$ python3 -q
>>> import numpy as np
>>> import numpy.linalg as la
>>> np.set_printoptions(precision=1, suppress=True, linewidth=200)
>>> def rd(a):
...     return np.round(a, 1) + 0
... 
>>> K = np.load("block15.npy")
>>> K
array([[-2.,  1.,  1.],
       [ 1., -2.,  1.],
       [ 1.,  1., -2.]])
>>> [round(float(la.det(K[:i, :i])), 2) + 0 for i in range(1, 4)]
[-2.0, 3.0, 0.0]
>>> data = np.load("x.npy")
>>> rd(data)
array([[ 0. , -0.1, -0.1,  0. ],
       [ 0. , -0.1,  0. ,  0. ],
       [ 0. ,  0.1,  0.1,  0. ]])
>>> x0 = np.array([1, 0, 1, 2])
>>> rd(np.einsum("ij,j->i", data, x0))
array([-0.1,  0. ,  0.1])
>>> print(rd(data * x0))
[[ 0.   0.  -0.1  0. ]
 [ 0.   0.   0.   0. ]
 [ 0.   0.   0.1  0. ]]
>>> print(rd(data @ (2 * x0)))
[-0.1 -0.1  0.1]
>>> rd((data * x0).sum(axis=1))
array([-0.1,  0. ,  0.1])
>>> print(np.abs(np.diag(la.qr(data)[1])) > 1e-9)
[ True False False]
>>> np.allclose(data[:-1].T @ la.lstsq(data[:-1].T, data[-1])[0], data[-1])
True
>>> rd(np.trace(la.pinv(data) @ data))
np.float64(1.0)
>>> U, sv, VT = la.svd(K)
>>> np.argmax(sv[:-1] / (sv[1:] + 1e-6)) + 1
np.int64(2)
>>> rd(sv)
array([3., 3., 0.])
>>> B = U[:, :2] @ np.diag(sv[:2]) @ VT[:2]
>>> la.matrix_rank(B)
np.int64(2)
>>> la.matrix_rank(K, rtol=0.05)
np.int64(2)
>>> print(rd(la.norm(K - B, 2)), rd(sv[2]))
0.0 0.0
>>> rd(B)
array([[-2.,  1.,  1.],
       [ 1., -2.,  1.],
       [ 1.,  1., -2.]])
>>> rd(la.eigvalsh(B).min())
np.float64(-3.0)
>>> U, sv, VT = la.svd(data)
>>> vecs = VT[:(sv > 1e-8).sum()]
>>> rng = np.random.default_rng(7)
>>> x0 = data[1] + 2 * data[2] + rng.integers(2) * np.eye(4)[2]
>>> print(rd(x0))
[0.  0.2 1.1 0. ]
>>> rd(np.diag(vecs.T @ vecs))
array([0. , 0.7, 0.2, 0. ])
>>> rd(vecs.T @ vecs)
array([[ 0. ,  0.1,  0.1,  0. ],
       [ 0.1,  0.7,  0.4, -0.1],
       [ 0.1,  0.4,  0.2, -0.1],
       [ 0. , -0.1, -0.1,  0. ]])
>>> E = np.loadtxt("a.csv", delimiter=",")
>>> E
array([[ 18. ,  19.4, -21.3],
       [ 19.2,  20.3, -20.7],
       [ 17.9,  21.3, -18.5],
       [ 17.2,  21.4, -20.6],
       [ 18.2,  21.6, -22.7],
       [ 18.1,  20.8, -21.3],
       [ 17.8,  20.3, -20.4],
       [ 16.8,  20.9, -21.6],
       [ 18.8,  21.6, -19.9],
       [ 18.8,  20.7, -20.8],
       [ 17.9,  21.7, -19.3],
       [ 17.6,  17.9, -21.9],
       [ 18.8,  20.9, -20. ],
       [ 16.7,  22.8, -20.2],
       [ 17. ,  20.9, -21.1],
       [ 17.8,  20.4, -20.9],
       [ 16.7,  20.1, -22.9],
       [ 18.1,  21.3, -22.7],
       [ 16.9,  22.1, -21.4],
       [ 18.2,  22.2, -19.3],
       [ 16.8,  20.2, -21.3],
       [ 19. ,  19.8, -21.1],
       [ 18. ,  21.6, -21.6],
       [ 19.1,  21.9, -20.7],
       [ 20.1,  22. , -19.2]])
>>> cov = np.cov(E, rowvar=False)
>>> print(rd(E.std(axis=0)))
[0.9 1.  1.1]
>>> print(rd(la.eigvalsh(cov)[::-1]))
[1.7 0.9 0.5]
>>> print(np.median(E, axis=0))
[ 18.   20.9 -20.9]
>>> rd(np.polyfit(E[:, 1], E[:, 2], 1))
array([  0.4, -29.5])
>>> rd(np.corrcoef(E.T))
array([[1. , 0.1, 0.4],
       [0.1, 1. , 0.4],
       [0.4, 0.4, 1. ]])
>>> print(cov.shape)
(3, 3)
>>> w1 = np.array([[-7, 0, 2], [9, 9, 2], [-2, 4, 6]])
>>> beta = np.array([0, 3, 3])
>>> H = np.maximum(E @ w1 + beta, 0)
>>> la.matrix_rank(H)
np.int64(2)
>>> (H > 0).mean(axis=0)
array([1., 1., 0.])
>>> basis = np.array([[-2, -4, -2], [0, 4, 3], [-4, -4, 2]])
>>> (H @ basis).round(6).argmax(axis=1)
array([2, 2, 2, 2, 2, 2, 2, 2, 2, 2, 2, 2, 2, 2, 2, 2, 2, 2, 2, 2, 2, 2, 2, 2, 2])
>>> w1 @ basis
array([[  6,  20,  18],
       [-26,  -8,  13],
       [-20,   0,  28]])
>>> D = la.norm(E[:, None] - E[None], axis=-1)
>>> D.shape
(25, 25)
>>> D[10].round(6).argsort(kind="stable")[:4]
array([10, 19,  2,  8])
>>> rd(la.norm(E - E.mean(axis=0), axis=1))
array([1.6, 1.4, 2.4, 0.9, 2. , 0.5, 0.8, 1.4, 1.4, 0.9, 1.7, 3.3, 1.2, 2.3, 1. , 0.6, 2.6, 1.9, 1.7, 2. , 1.5, 1.6, 1. , 1.5, 2.9])
>>> la.matrix_rank(D ** 2)
np.int64(5)
>>> print(np.unravel_index(D.round(6).argmax(), D.shape))
(np.int64(11), np.int64(24))
>>> rd(D[:5, :5])
array([[0. , 1.6, 3.4, 2.3, 2.6],
       [1.6, 0. , 2.7, 2.3, 2.6],
       [3.4, 2.7, 0. , 2.2, 4.2],
       [2.3, 2.3, 2.2, 0. , 2.3],
       [2.6, 2.6, 4.2, 2.3, 0. ]])
>>> arr = np.load("dump.npy")
>>> rd(arr)
array([[-0.6,  0.5,  4.9],
       [-5. , -0.1, -0.5],
       [ 0. , -5. ,  0.5]])
>>> x0 = np.array([-2, -2, -2])
>>> rd(arr @ np.eye(3)[1])
array([ 0.5, -0.1, -5. ])
>>> rd(arr @ np.ones(3))
array([ 4.9, -5.6, -4.5])
>>> rd(arr @ (2 * x0))
array([-19.6,  22.3,  17.8])
>>> np.sign((arr @ x0).round(6))
array([-1.,  1.,  1.])
>>> rd(arr * x0)
array([[ 1.1, -1. , -9.9],
       [ 9.9,  0.1,  1.1],
       [ 0. ,  9.9, -1. ]])
>>> print(la.norm(arr @ x0) <= la.norm(arr, 2) * la.norm(x0) + 1e-9)
True
>>> (arr @ x0).argmax()
np.int64(1)
>>> print(rd((arr * x0).sum(axis=1)))
[-9.8 11.2  8.9]
>>> idx = rng.permutation(3)
>>> idx
array([0, 2, 1])
>>> B = arr[idx][:, idx]
>>> rd(np.sort(np.abs(la.eigvals(B))))
array([5., 5., 5.])
>>> np.allclose(B, arr)
False
>>> print(rd(np.diag(B)))
[-0.6  0.5 -0.1]
>>> print(rd(np.trace(B)))
-0.1
>>> la.norm(arr, axis=1).argmax()
np.int64(1)
>>> rd(la.norm(arr[1] - arr[2]))
np.float64(7.1)
>>> rd(la.norm(arr, axis=0))
array([5., 5., 5.])
>>> rd(la.norm(arr, 2))
np.float64(5.0)
>>> rd(la.norm(arr, "nuc"))
np.float64(15.0)
>>> rd(la.norm(arr) ** 2 / la.norm(arr, 2) ** 2)
np.float64(3.0)
>>> J = np.load("sample3.npy")
>>> print(J)
[[3 2 3]
 [0 1 3]
 [3 2 1]]
>>> w1 = np.array([[2, 1, 2, -1, 2, -1], [2, -1, -2, -3, -2, 2], [-1, -3, -2, 1, 0, 2]])
>>> beta = np.array([0, 0, 1, 0, 0, 1])
>>> H = np.maximum(J @ w1 + beta, 0)
>>> (H > 0).astype(int)
array([[1, 0, 0, 0, 1, 1],
       [0, 0, 0, 0, 0, 1],
       [1, 0, 1, 0, 1, 1]])
>>> la.matrix_rank(H)
np.int64(3)
>>> basis = np.array([[-4, 0, 1],
...     [-1, 5, -2],
...     [4, 1, 1],
...     [2, -5, -3],
...     [-2, -1, 5],
...     [-1, 4, 3]])
>>> H @ basis
array([[-40,  30,  41],
       [ -9,  36,  27],
       [-40,  15,  32]])
>>> (H @ basis).round(6).argmax(axis=1)
array([2, 1, 2])
>>> np.unravel_index(np.abs(J).argmax(), J.shape)
(np.int64(0), np.int64(0))
>>> J - J[0]
array([[ 0,  0,  0],
       [-3, -1,  0],
       [ 0,  0, -2]])
>>> rd(la.svd(J, compute_uv=False))
array([6.3, 2.6, 0.4])
>>> print(la.matrix_rank(J))
3
>>> J.sum(axis=0)
array([6, 5, 7])
>>> np.count_nonzero(J)
np.int64(8)
>>> M = np.loadtxt("layer12.csv", delimiter=",")
>>> M
array([[ 3.,  1.,  5.],
       [-2.,  3.,  3.],
       [-5., -3., -2.],
       [ 2.,  2.,  3.]])
>>> B = np.array([[-2, 1, 2], [3, -2, -2]])
>>> basis = np.kron(B, M)
>>> basis.shape
(8, 9)
>>> la.matrix_rank(basis)
np.int64(6)
>>> hat = M @ la.solve(M.T @ M, M.T)
>>> rd(hat)
array([[ 0.9, -0.1,  0.1,  0.3],
       [-0.1,  0.9,  0.1,  0.2],
       [ 0.1,  0.1,  0.9, -0.2],
       [ 0.3,  0.2, -0.2,  0.2]])
>>> rd(la.eigvalsh(hat))
array([0., 1., 1., 1.])
>>> rd(np.trace(hat))
np.float64(3.0)
>>> np.allclose(hat @ hat, hat)
True
>>> w1 = np.array([[3, -1, 1, 3], [2, 1, 1, -3], [2, -1, 1, 2], [1, -1, -3, -2]])
>>> beta = np.array([0, 0, 2, -2])
>>> H = np.maximum(hat @ w1 + beta, 0)
>>> (H > 0).astype(int)
array([[1, 0, 1, 1],
       [1, 1, 1, 0],
       [1, 0, 1, 1],
       [1, 0, 1, 0]])
>>> rd((H > 0).mean(axis=0))
array([1. , 0.2, 1. , 0.5])
>>> la.matrix_rank(H)
np.int64(4)
>>> basis = np.array([[3, 4, 2], [0, 1, 5], [1, 3, 5], [-3, 0, -2]])
>>> rd(H @ basis)
array([[ 9.5, 18.6, 15.7],
       [ 8.4, 15.9, 19.5],
       [ 8.5, 19.3, 22.1],
       [ 4.3,  8.4,  9.8]])
>>> (H @ basis).round(6).argmax(axis=1)
array([1, 2, 2, 2])
>>> idx = E[:, 0] > np.median(E[:, 0])
>>> f = E[idx].mean(axis=0) - E[~idx].mean(axis=0)
>>> rd((((E - E.mean(axis=0)) @ f > 0) == idx).mean())
np.float64(0.8)
>>> np.argsort(-np.abs(f).round(6), kind="stable")
array([0, 1, 2])
>>> ((E - E.mean(axis=0)) @ f > 0).astype(int)
array([0, 1, 1, 0, 1, 1, 0, 0, 1, 1, 1, 0, 1, 0, 0, 0, 0, 0, 0, 1, 0, 1, 1, 1, 1])
>>> W0 = np.load("run5.npy")
>>> W0
array([[ 1,  1, -1, -1, -1, -1,  1,  1],
       [ 1,  1, -1, -1,  1,  1, -1, -1],
       [ 1,  1,  1,  1,  1,  1,  1,  1]])
>>> w1 = np.array([[-1, -3], [-3, 3], [3, -2], [0, 1], [3, 3], [-2, 0], [1, -2], [1, 3]])
>>> beta = np.array([2, 1])
>>> H = np.maximum(W0 @ w1 + beta, 0)
>>> (H > 0).astype(int)
array([[0, 0],
       [0, 1],
       [1, 1]])
>>> la.matrix_rank(H)
np.int64(2)
>>> rd((H > 0).mean(axis=0))
array([0.3, 0.7])
>>> basis = np.array([[1, 3], [-3, 0]])
>>> w1 @ basis
array([[  8,  -3],
       [-12,  -9],
       [  9,   9],
       [ -3,   0],
       [ -6,   9],
       [ -2,  -6],
       [  7,   3],
       [ -8,   3]])
>>> print(H @ basis)
[[  0   0]
 [-12   0]
 [ -8  12]]
>>> (H @ basis).round(6).argmax(axis=1)
array([0, 1, 1])
>>> feats = np.loadtxt("m.csv", delimiter=",")
>>> feats
array([[-1., -1.,  3.],
       [ 2.,  0.,  3.],
       [ 9., -1., 18.]])
>>> x0 = np.array([6, 9, 2])
>>> rhs = M @ x0
>>> rd(la.solve(M.T @ M, M.T @ rhs))
array([6., 9., 2.])
>>> rhs
array([ 37.,  21., -61.,  36.])
>>> rd(la.lstsq(M, rhs)[0])
array([6., 9., 2.])
>>> rd(la.pinv(M) @ M)
array([[1., 0., 0.],
       [0., 1., 0.],
       [0., 0., 1.]])
>>> rhs = rhs + 0.3 * rng.normal(size=4)
>>> rd(rhs)
array([ 36.9,  20.7, -61.1,  35.7])
>>> beta, *_ = la.lstsq(M, rhs)
>>> rd(beta)
array([6. , 9. , 1.9])
>>> rd(la.norm(rhs - M @ beta))
np.float64(0.2)
>>> [round(float(la.norm(la.solve(M.T @ M + lam * np.eye(3), M.T @ rhs))), 2) for lam in (0, 1, 10, 100)]
[11.0, 10.41, 8.29, 4.04]
>>> def softmax(z):
...     e = np.exp(z - z.max(axis=-1, keepdims=True))
...     return e / e.sum(axis=-1, keepdims=True)
... 
>>> rd(softmax(feats).sum(axis=1))
array([1., 1., 1.])
>>> print(rd(softmax(feats[1] + 2)))
[0.3 0.  0.7]
>>> rd(softmax(feats[1]))
array([0.3, 0. , 0.7])
>>> att = feats @ feats.T / np.sqrt(3)
>>> print(softmax(att).round(6).argmax(axis=1))
[2 2 2]
>>> print(rd(softmax(att + np.triu(np.full(att.shape, -np.inf), 1))))
[[1. 0. 0.]
 [0. 1. 0.]
 [0. 0. 1.]]
>>> rd(softmax(att))
array([[0., 0., 1.],
       [0., 0., 1.],
       [0., 0., 1.]])
